% ipython --no-banner

In [1]: import numpy as np

In [2]: np.set_printoptions(precision=2, suppress=True, linewidth=160, sign=" ")

In [3]: data = np.loadtxt("case4.csv", delimiter=",")

In [4]: data
Out[4]: 
array([[  5.,   5.,   5.,   5.],
       [  5.,  10.,  10.,  10.],
       [  5.,  10.,  15.,  15.],
       [  5.,  10.,  15.,  20.]])

In [5]: def softmax(z):
   ...:     e = np.exp(z - z.max(axis=-1, keepdims=True))
   ...:     return e / e.sum(axis=-1, keepdims=True)
   ...: 

In [6]: np.round(softmax(data[1]), 2) + 0
Out[6]: array([ 0.  ,  0.33,  0.33,  0.33])

In [7]: np.round(softmax(data[1] + 5), 2) + 0
Out[7]: array([ 0.  ,  0.33,  0.33,  0.33])

In [8]: att = data @ data.T / np.sqrt(4)

In [9]: softmax(att).round(6).argmax(axis=1)
Out[9]: array([ 3,  3,  3,  3])

In [10]: J = np.loadtxt("mat.csv", delimiter=",")

In [11]: J
Out[11]: 
array([[  4.,   7.,   0.,   0.,   0.,  11.],
       [  0.,  10.,   0.,   0.,   0.,   6.],
       [  7.,  20.,   0.,   8.,   3.,  32.],
       [  6.,  26.,   0.,  14.,   4.,  40.],
       [  4.,  16.,   0.,  16.,   4.,  30.],
       [  2.,  19.,   0.,   7.,   1.,  27.],
       [  4.,   4.,   0.,   1.,   0.,  14.],
       [ 21.,  14.,   0.,   5.,  18.,  26.],
       [ 11.,   5.,   0.,   5.,   4.,  19.],
       [  0.,  12.,   0.,   0.,   0.,  14.],
       [  0.,  10.,   0.,   0.,   0.,   6.],
       [  1.,  11.,   0.,  14.,   0.,  25.],
       [  0.,  13.,   0.,   1.,   0.,  17.],
       [  0.,  14.,   0.,   5.,   0.,  22.],
       [  0.,  17.,   0.,   0.,   0.,  19.],
       [ 18.,  23.,   0.,   2.,  16.,  31.],
       [  0.,   7.,   0.,   1.,   0.,   9.],
       [  6.,  18.,   0.,   3.,   5.,  24.],
       [  0.,  19.,   0.,  10.,   0.,  25.],
       [  0.,  21.,   0.,   0.,   1.,  19.],
       [ 12.,  13.,   0.,   0.,   6.,  21.],
       [  0.,  14.,   0.,   5.,   0.,  22.],
       [  0.,  20.,   0.,  14.,   2.,  30.],
       [  7.,   0.,   0.,   0.,   1.,   6.],
       [  0.,  15.,   0.,   9.,   0.,  25.],
       [  9.,   2.,   0.,   8.,   0.,  22.],
       [ 22.,  16.,   0.,  10.,  16.,  34.],
       [  0.,  18.,   0.,   3.,   0.,  22.],
       [  6.,  26.,   0.,  14.,   4.,  40.],
       [  3.,  14.,   1.,  11.,   6.,  22.]])

In [12]: vec = np.array([-1, 0, 0, -1, -1, -1])

In [13]: rhs = J @ vec

In [14]: rhs
Out[14]: 
array([-15.,  -6., -50., -64., -54., -37., -19., -70., -39., -14.,  -6., -40., -18., -27., -19., -67., -10., -38., -35., -20., -39., -27., -46., -14., -34.,
       -39., -82., -25., -64., -42.])

In [15]: np.round(np.linalg.lstsq(J, rhs)[0], 2) + 0
Out[15]: array([-1.,  0.,  0., -1., -1., -1.])

In [16]: rng = np.random.default_rng(7136)

In [17]: rhs = rhs + 0.02 * rng.normal(size=30)

In [18]: rhs
Out[18]: 
array([-15.01,  -6.  , -50.02, -64.03, -54.  , -36.99, -18.99, -70.01, -39.01, -14.03,  -5.99, -40.02, -18.  , -26.97, -19.01, -67.  , -10.02, -37.96, -35.05,
       -20.01, -38.99, -26.98, -46.03, -14.  , -33.97, -38.97, -82.01, -25.02, -64.03, -42.03])

In [19]: coef, *_ = np.linalg.lstsq(J, rhs)

In [20]: round(np.linalg.norm(rhs - J @ coef), 2)
Out[20]: np.float64(0.1)

In [21]: coef.round(2) + 0
Out[21]: array([-1.  ,  0.  , -0.02, -1.  , -1.  , -1.  ])
